$ python -q
>>> import numpy as np
>>> from numpy import linalg as LA
>>> np.set_printoptions(suppress=True, linewidth=100)
>>> E = np.array([[-8, 0, 9, -3, -6],
...     [-7, -4, 8, 4, 4],
...     [-2, 8, 0, 5, 0],
...     [-2, -9, -9, 4, -9],
...     [-43, -20, 49, 17, 14]])
>>> out = E[0, 0] * E[1:] - np.outer(E[1:, 0], E[0])
>>> print(out)
[[   0   32   -1  -53  -74]
 [   0  -64   18  -46  -12]
 [   0   72   90  -38   60]
 [   0  160   -5 -265 -370]]
>>> print(np.flatnonzero(~out.round(6).any(axis=1)))
[]
>>> w1 = np.array([[-2, -1, 2, 0, -1, 3],
...     [-1, -3, -3, -3, 3, -2],
...     [1, -2, 0, -2, -1, 3],
...     [1, 2, 3, 0, -3, -3],
...     [2, 3, -1, -2, 2, -2]])
>>> c = np.array([0, 0, 2, -1, -1, -1])
>>> act = np.maximum(E @ w1 + c, 0)
>>> print(LA.matrix_rank(act))
5
>>> print(act)
[[ 10   0   0   0   0  23]
 [ 38  23   8   0   0   0]
 [  1   0   0   0  10   0]
 [  0  28  46  62   0   0]
 [200  81  13   0   0   0]]
>>> print((act > 0).mean(axis=0))
[0.8 0.6 0.6 0.2 0.2 0.2]
>>> print((act > 0).astype(int))
[[1 0 0 0 0 1]
 [1 1 1 0 0 0]
 [1 0 0 0 1 0]
 [0 1 1 1 0 0]
 [1 1 1 0 0 0]]
>>> Z = np.array([[5, 6], [-4, 9], [-3, -9], [0, 8], [1, -9], [6, -5]])
>>> print(act @ Z)
[[ 188  -55]
 [  74  363]
 [  15  -84]
 [-250  334]
 [ 637 1812]]
>>> print(w1 @ Z)
[[  5 -45]
 [  7 -47]
 [ 30 -34]
 [-33  39]
 [ -9  24]]
>>> print(np.round(np.poly(E), 3) + 0)
[    1.    -6.  -124.  5617. 11228.     0.]
>>> print(np.kron(np.eye(2, dtype=int), E))
[[ -8   0   9  -3  -6   0   0   0   0   0]
 [ -7  -4   8   4   4   0   0   0   0   0]
 [ -2   8   0   5   0   0   0   0   0   0]
 [ -2  -9  -9   4  -9   0   0   0   0   0]
 [-43 -20  49  17  14   0   0   0   0   0]
 [  0   0   0   0   0  -8   0   9  -3  -6]
 [  0   0   0   0   0  -7  -4   8   4   4]
 [  0   0   0   0   0  -2   8   0   5   0]
 [  0   0   0   0   0  -2  -9  -9   4  -9]
 [  0   0   0   0   0 -43 -20  49  17  14]]
>>> print(np.einsum("ii->", E))
6
>>> print(round(float(LA.det(E.T)), 3))
0.0
>>> print(np.einsum("ij,ji->", E, E))
284
>>> mat = np.load("dump.npy")
>>> print(mat)
[[ 2.38  0.56  0.98]
 [ 0.    0.    0.  ]
 [-0.68 -0.16 -0.28]]
>>> print(np.allclose(mat, mat.T))
False
>>> print(np.round(LA.matrix_power(mat, 4), 3))
[[22.041  5.186  9.076]
 [ 0.     0.     0.   ]
 [-6.297 -1.482 -2.593]]
>>> LA.determinant(mat)
Traceback (most recent call last):
  File "<python-input-26>", line 1, in <module>
    LA.determinant(mat)
    ^^^^^^^^^^^^^^
AttributeError: module 'numpy.linalg' has no attribute 'determinant'
>>> print(np.round(np.sort(np.abs(LA.eigvals(mat))), 3) + 0)
[0.  0.  2.1]
>>> K = np.load("test17.npy")
>>> print(K)
[[ 14.141   3.962 -13.577]
 [ 13.988 -11.827   8.028]
 [ 11.44   16.217  -2.479]
 [-17.701  -8.837  -2.931]
 [ -8.076   8.542  16.181]
 [ 11.539   6.105 -15.152]
 [ -3.984  19.58   -0.874]
 [  3.743 -16.677  10.386]
 [ -4.194  -9.508 -17.088]
 [ -4.957   9.723 -16.76 ]
 [ 17.773   8.569  -3.269]
 [  1.709  16.277  11.495]
 [  8.243 -12.101 -13.624]
 [-16.284  -5.388 -10.286]
 [  7.549 -16.004   9.321]
 [  5.206  19.186  -2.193]
 [ 10.136  -5.066 -16.48 ]
 [  0.549 -13.671 -14.588]
 [  7.173 -17.229   7.191]
 [ 12.62   14.575   5.321]
 [ 17.574   3.589   8.847]
 [  3.21   19.283  -4.225]
 [ -6.979 -14.99  -11.251]
 [ 13.272  13.834  -5.7  ]
 [-10.676  16.17   -4.955]
 [-14.582   1.292  13.628]
 [  9.35  -13.645 -11.242]]
>>> P = K @ LA.solve(K.T @ K, K.T)
>>> print(np.round(LA.eigvalsh(P), 3) + 0)
[0. 0. 0. 0. 0. 0. 0. 0. 0. 0. 0. 0. 0. 0. 0. 0. 0. 0. 0. 0. 0. 0. 0. 0. 1. 1. 1.]
>>> print(np.trace(P))
3.0
>>> Ac = K - K.mean(axis=1)
Traceback (most recent call last):
  File "<python-input-33>", line 1, in <module>
    Ac = K - K.mean(axis=1)
         ~~^~~~~~~~~~~~~~~~
ValueError: operands could not be broadcast together with shapes (27,3) (27,) 
>>> Ac = K - K.mean(axis=0)
>>> left, s, Vh = LA.svd(Ac, full_matrices=False)
>>> print(LA.matrix_rank(Ac))
3
>>> print(np.round(np.abs(Vh[-1]), 3))
[0.684 0.224 0.694]
>>> print(np.round(Ac.mean(axis=0), 3) + 0)
[0. 0. 0.]
>>> print(np.abs(Vh[0]).argmax())
1
>>> print(np.abs(left[:, 0]).argmax())
22
>>> out = K / LA.norm(K, axis=1, keepdims=True)
>>> C2 = out @ out.T
>>> print((C2 - 2 * np.eye(27)).round(6).argmax(axis=1))
[ 5 14 23 13 25  0 21 14 17 24 23 19 26  3 18 21 12  8 14  2 19 15 17  2  6  4 12]
>>> print(np.argwhere(np.triu(np.abs(C2) > 0.95, 1)))
[[ 0  5]
 [ 0 25]
 [ 1 24]
 [ 2 23]
 [ 3 10]
 [ 4 12]
 [ 4 16]
 [ 7 14]
 [ 7 18]
 [11 17]
 [11 22]
 [12 26]
 [13 20]
 [14 18]
 [14 24]
 [15 21]
 [18 24]]
>>> Z = np.array([[-1, -1, -3, 2], [-2, 2, -2, -1], [-3, -3, -1, 2]])
>>> rng = np.random.default_rng(80)
>>> feats = rng.normal(size=(23, 3)) @ Z + np.array([4, -4, 1, 0])
>>> print(feats.round(3))
[[  5.599  -4.046  -0.49    1.179]
 [ -0.105 -12.815   4.4     3.885]
 [  1.042  -6.509  -0.49    1.888]
 [  8.521  -3.186   2.967  -0.464]
 [  2.136  -8.555   0.143   3.379]
 [  7.114  -4.558   4.623  -0.614]
 [ 11.184   2.974   5.665  -5.767]
 [  3.121   0.479   0.289  -3.223]
 [ -0.427  -0.242  -7.76    0.455]
 [  4.404  -5.445  -0.644   2.007]
 [  1.569  -4.961   1.968  -0.371]
 [  5.211  -1.592  -0.624  -0.691]
 [  2.877  -3.929   0.859  -0.264]
 [ -0.875  -5.835   0.607   0.354]
 [  1.645  -2.355  -1.077  -0.784]
 [  1.282  -7.608   3.544   0.754]
 [  7.166  -1.914   2.917  -1.731]
 [ -3.926   0.104  -3.143  -2.988]
 [  2.812   0.796  -1.483  -2.652]
 [  6.952   0.609   1.982  -3.21 ]
 [ -2.767  -4.413  -8.046   3.141]
 [  6.413   1.464   1.204  -3.596]
 [  7.579  -4.404   6.545  -1.575]]
>>> q, r_ = LA.qr(feats)
>>> print(round(np.trace(q @ q.T), 3))
4.0
>>> print(q.shape, r_.shape)
(23, 4) (4, 4)
>>> print(round(abs(r_[0, 0]), 3), round(LA.norm(feats[:, 0]), 3))
24.225 24.225
>>> left, s = LA.svd(feats)
Traceback (most recent call last):
  File "<python-input-53>", line 1, in <module>
    left, s = LA.svd(feats)
    ^^^^^^^
ValueError: too many values to unpack (expected 2)
>>> left, s, Vh = LA.svd(feats, full_matrices=False)
>>> print(np.round(np.abs(Vh[0]), 3))
[0.751 0.489 0.435 0.09 ]
>>> print(np.round(left.T @ feats @ Vh.T, 3) + 0)
[[29.057  0.     0.     0.   ]
 [ 0.    23.115  0.     0.   ]
 [ 0.     0.    12.454  0.   ]
 [ 0.     0.     0.     6.056]]
>>> print(s.round(3))
[29.057 23.115 12.454  6.056]
>>> print(np.round(Vh @ Vh.T, 3) + 0)
[[1. 0. 0. 0.]
 [0. 1. 0. 0.]
 [0. 0. 1. 0.]
 [0. 0. 0. 1.]]
>>> print(left.shape, s.shape, Vh.shape)
(23, 4) (4,) (4, 4)
>>> X = np.tril(np.array([[1, 3, 0, 0, 3],
...     [3, 0, 2, 1, 3],
...     [1, 2, 2, 2, 1],
...     [2, 1, 0, 3, 2],
...     [3, 3, 2, 0, 3]]), -1) + np.eye(5, dtype=int)
>>> print(X)
[[1 0 0 0 0]
 [3 1 0 0 0]
 [1 2 1 0 0]
 [2 1 0 1 0]
 [3 3 2 0 1]]
>>> vec = np.array([-1, 4, 2, 5, -1])
>>> print(X @ (2 * vec))
[-2  2 18 14 24]
>>> print(LA.norm(X @ vec) <= LA.norm(X, 2) * LA.norm(vec) + 1e-9)
True
>>> print(X @ np.ones(5))
[1. 4. 4. 4. 9.]
>>> print((X @ vec).argmax())
4
>>> print((X * vec).sum(axis=1))
[-1  1  9  7 12]
>>> print(X @ vec)
[-1  1  9  7 12]
>>> print(np.diff(X, axis=0))
[[ 2  1  0  0  0]
 [-2  1  1  0  0]
 [ 1 -1 -1  1  0]
 [ 1  2  2 -1  1]]
>>> np.zeros(5, 5)
Traceback (most recent call last):
  File "<python-input-70>", line 1, in <module>
    np.zeros(5, 5)
    ~~~~~~~~^^^^^^
TypeError: Cannot interpret '5' as a data type
>>> print(LA.matrix_rank(X))
5
>>> print(np.abs(X).max())
3
>>> print(X.mean(axis=0))
[2.  1.4 0.6 0.2 0.2]
>>> print(np.round(LA.norm(X), 3))
6.782
>>> M = np.array([[2, 3], [4, 5], [6, 7], [8, 9], [10, 11]])
>>> P = M @ LA.solve(M.T @ M, M.T)
>>> print(np.round((np.eye(5) - P) @ M, 3) + 0)
[[0. 0.]
 [0. 0.]
 [0. 0.]
 [0. 0.]
 [0. 0.]]
>>> print(P.round(3) + 0)
[[ 0.6  0.4  0.2  0.  -0.2]
 [ 0.4  0.3  0.2  0.1  0. ]
 [ 0.2  0.2  0.2  0.2  0.2]
 [ 0.   0.1  0.2  0.3  0.4]
 [-0.2  0.   0.2  0.4  0.6]]
>>> print(np.round(P @ M[:, 0], 3))
[ 2.  4.  6.  8. 10.]
>>> print(np.round(LA.eigvalsh(P), 3) + 0)
[0. 0. 0. 1. 1.]
>>> print(np.allclose(P @ P, P))
True
>>> print(np.round(np.diag(P), 3))
[0.6 0.3 0.2 0.3 0.6]
>>> vec = np.array([-2, 1])
>>> target = M @ vec
>>> print(np.round(LA.solve(M.T @ M, M.T @ target), 3))
[-2.  1.]
>>> print(target)
[-1 -3 -5 -7 -9]
>>> print(np.round(LA.pinv(M) @ M, 3) + 0)
[[1. 0.]
 [0. 1.]]
>>> target = target + 0.1 * rng.normal(size=5)
>>> print(target.round(3))
[-0.955 -3.024 -4.954 -6.98  -9.085]
>>> c, *_ = LA.lstsq(M, target)
>>> print(c.round(3))
[-2.076  1.065]
>>> print(np.round(M.T @ (target - M @ c), 3) + 0)
[0. 0.]
>>> print([round(float(LA.norm(LA.solve(M.T @ M + lam * np.eye(2), M.T @ target))), 2) for lam in (0, 1, 10, 100)])
[2.33, 0.86, 0.57, 0.48]
>>> q, vecs = LA.qr(M[:, :1])[0], LA.qr(M[:, 1:])[0]
>>> s = LA.svd(q.T @ vecs, compute_uv=False)
>>> print(s.round(3))
[0.998]
>>> print(np.round(np.degrees(np.arccos(s.clip(0, 1))), 3))
[3.238]
>>> vec = np.array([-2, 1])
>>> target = M @ vec
>>> c, lr = np.zeros(2), 1 / LA.norm(M, 2) ** 2
>>> for i in range(20):
...     c -= lr * M.T @ (M @ c - target)
...     if i % 5 == 0: print(i, round(LA.norm(M @ c - target), 3))
... 
0 1.36
5 1.355
10 1.35
15 1.344
>>> print(c.round(3))
[-0.401 -0.405]
>>> print(round(LA.cond(M), 3))
35.681
>>> print(np.round(np.abs(LA.svd(M)[2][-1]), 3))
[0.751 0.66 ]
>>> m1 = np.loadtxt("run18.csv", delimiter=",")
>>> print(m1)
[[0. 1. 0. 0.]
 [1. 0. 0. 0.]
 [0. 0. 1. 0.]
 [0. 0. 0. 1.]]
>>> evals, vecs = LA.eigh(m1)
>>> print(np.round(vecs.T @ m1 @ vecs, 3) + 0)
[[-1.  0.  0.  0.]
 [ 0.  1.  0.  0.]
 [ 0.  0.  1.  0.]
 [ 0.  0.  0.  1.]]
>>> print(np.round(LA.eigvalsh(m1 + 2 * np.eye(4)), 3))
[1. 3. 3. 3.]
>>> print((evals > 1e-8).sum(), (evals < -1e-8).sum())
3 1
>>> print(np.round(vecs @ np.diag(evals) @ vecs.T, 3) + 0)
[[0. 1. 0. 0.]
 [1. 0. 0. 0.]
 [0. 0. 1. 0.]
 [0. 0. 0. 1.]]
>>> print(evals.sum(), np.trace(m1))
2.0 2.0
>>> print(evals)
[-1.  1.  1.  1.]
>>> print(np.round(LA.svd(m1, compute_uv=False), 3))
[1. 1. 1. 1.]
>>> F = np.load("w.npy")
>>> print(F.round(3))
[[0.667 0.    0.    0.333 0.   ]
 [0.    0.5   0.5   0.    0.   ]
 [0.25  0.    0.5   0.25  0.   ]
 [0.    0.5   0.    0.5   0.   ]
 [0.    0.333 0.333 0.    0.333]]
>>> print(F.sum(axis=1))
[1. 1. 1. 1. 1.]
>>> print(np.round(LA.matrix_power(F, 2), 3))
[[0.444 0.167 0.    0.389 0.   ]
 [0.125 0.25  0.5   0.125 0.   ]
 [0.292 0.125 0.25  0.333 0.   ]
 [0.    0.5   0.25  0.25  0.   ]
 [0.083 0.278 0.444 0.083 0.111]]
>>> print(F @ np.ones(5))
[1. 1. 1. 1. 1.]
>>> pr = np.eye(5)[4]
>>> for _ in range(3):
...     pr = pr @ F
...     print(pr.round(3))
... 
[0.    0.333 0.333 0.    0.333]
[0.083 0.278 0.444 0.083 0.111]
[0.167 0.218 0.398 0.181 0.037]
